$ python -q
>>> import numpy as np
>>> np.set_printoptions(precision=1, suppress=True, linewidth=200)
>>> mat = np.load("case6.npy")
>>> mat
array([[ 0.2,  0.5, -0.4,  1. ],
       [ 0.1,  0.3, -0.2,  0.7],
       [ 0.1,  0.4, -0.3,  0.9],
       [-0.2, -0.6,  0.5, -1.3]])
>>> # looks like rank 1
>>> Uu, sigma, VT = np.linalg.svd(mat)
>>> np.argmax(sigma[:-1] / (sigma[1:] + 1e-6)) + 1
np.int64(1)
>>> out = Uu[:, :1] @ np.diag(sigma[:1]) @ VT[:1]
>>> round(np.linalg.norm(mat - out, 2), 1), np.round(sigma[1], 1)
(np.float64(0.0), np.float64(0.0))
>>> np.round(np.linalg.norm(mat - out) / np.linalg.norm(mat), 1)
np.float64(0.0)
>>> np.linalg.matrix_rank(out)
np.int64(1)
>>> rng = np.random.default_rng(580559)
>>> lab = rng.permutation(4)
>>> lab
array([1, 0, 2, 3])
>>> out = mat[lab][:, lab]
>>> np.allclose(out, mat)
False
>>> round(np.linalg.det(out), 1), np.round(np.linalg.det(mat[lab]), 1)
(np.float64(0.0), np.float64(0.0))
>>> mat @ np.linalg.pinv(mat) @ mat
array([[ 0.2,  0.5, -0.4,  1. ],
       [ 0.1,  0.3, -0.3,  0.7],
       [ 0.1,  0.4, -0.4,  0.9],
       [-0.2, -0.6,  0.5, -1.3]])
>>> cov = mat.T @ mat
>>> round(np.trace(cov), 1), round(float((mat ** 2).sum()), 1)
(np.float64(5.6), 5.6)
>>> np.linalg.matrix_rank(cov)
np.int64(1)
>>> print(np.allclose(cov, cov.T))
True
>>> np.round(np.linalg.eigvalsh(cov)[::-1], 1) + 0
array([5.6, 0. , 0. , 0. ])
>>> vec = np.array([-1, -1, -2, 2])
>>> a = np.maximum(mat @ vec, 0)
>>> np.flatnonzero(a > 1e-9)
array([0, 1, 2])
>>> a
array([2.2, 1.4, 2. , 0. ])
>>> print(np.maximum(mat @ (3 * vec), 0))
[6.7 4.2 5.9 0. ]
>>> arr = np.load("data.npy")
>>> print(arr)
[[1 0 0 0 0 0 0 0]
 [2 1 0 0 0 0 0 0]
 [2 0 1 0 0 0 0 0]
 [2 0 3 1 0 0 0 0]
 [0 1 3 2 1 0 0 0]
 [0 3 3 0 3 1 0 0]
 [1 3 2 0 0 2 1 0]
 [1 0 3 2 2 0 1 1]]
>>> # triangular, det is the product of the diagonal
>>> np.linalg.norm(arr, axis=1).argmax()
np.int64(5)
>>> print(np.linalg.norm(arr, axis=1))
[1.  2.2 2.2 3.7 3.9 5.3 4.4 4.5]
>>> print(round(float(np.linalg.norm(arr) ** 2 / np.linalg.norm(arr, 2) ** 2), 1))
1.5
>>> print(np.round(np.linalg.norm(arr[4] - arr[7]), 1))
2.2
>>> round(float(np.linalg.norm(arr, 2)), 1)
8.4
>>> np.linalg.norm(arr, axis=0)
array([3.9, 4.5, 6.4, 3. , 3.7, 2.2, 1.4, 1. ])
>>> print(round(np.linalg.norm(arr, 1), 1), round(float(np.linalg.norm(arr, np.inf)), 1))
15.0 10.0
